>>> import numpy as np
>>> np.set_printoptions(precision=1, suppress=True, linewidth=200)
>>> r0 = np.array([-1, 1, 1, 0, -2, 2, 2])
>>> g = np.array([-2, 2, 0, 0, 0, 0, -1, -2])
>>> A = r0[:, None] + g[None, :]
>>> A
array([[-3,  1, -1, -1, -1, -1, -2, -3],
       [-1,  3,  1,  1,  1,  1,  0, -1],
       [-1,  3,  1,  1,  1,  1,  0, -1],
       [-2,  2,  0,  0,  0,  0, -1, -2],
       [-4,  0, -2, -2, -2, -2, -3, -4],
       [ 0,  4,  2,  2,  2,  2,  1,  0],
       [ 0,  4,  2,  2,  2,  2,  1,  0]])
>>> r0 = np.array([1, -2, 3])
>>> np.cross(A[6, :3], A[0, :3])
array([-6, -6, 12])
>>> np.array([np.convolve(row, r0, "same") for row in A])
array([[  7, -12,   4,  -2,  -2,  -3,  -2,   0],
       [  5,  -8,   8,   2,   2,   1,   2,   2],
       [  5,  -8,   8,   2,   2,   1,   2,   2],
       [  6, -10,   6,   0,   0,  -1,   0,   1],
       [  8, -14,   2,  -4,  -4,  -5,  -4,  -1],
       [  4,  -6,  10,   4,   4,   3,   4,   3],
       [  4,  -6,  10,   4,   4,   3,   4,   3]])
>>> np.polyval(r0, A[6])
array([ 3, 11,  3,  3,  3,  3,  2,  3])
>>> np.correlate(A[6], A[0], "full")
array([  0, -12, -14, -14, -16, -18, -17,  -6, -17,  -9,  -7,  -5,  -5,  -3,   0])
>>> A[1] @ A[0]
np.int64(5)
>>> np.linalg.norm(A, axis=0)
array([5.6, 7.4, 3.9, 3.9, 3.9, 3.9, 4. , 5.6])
>>> np.linalg.norm(A, axis=1).argmax()
np.int64(4)
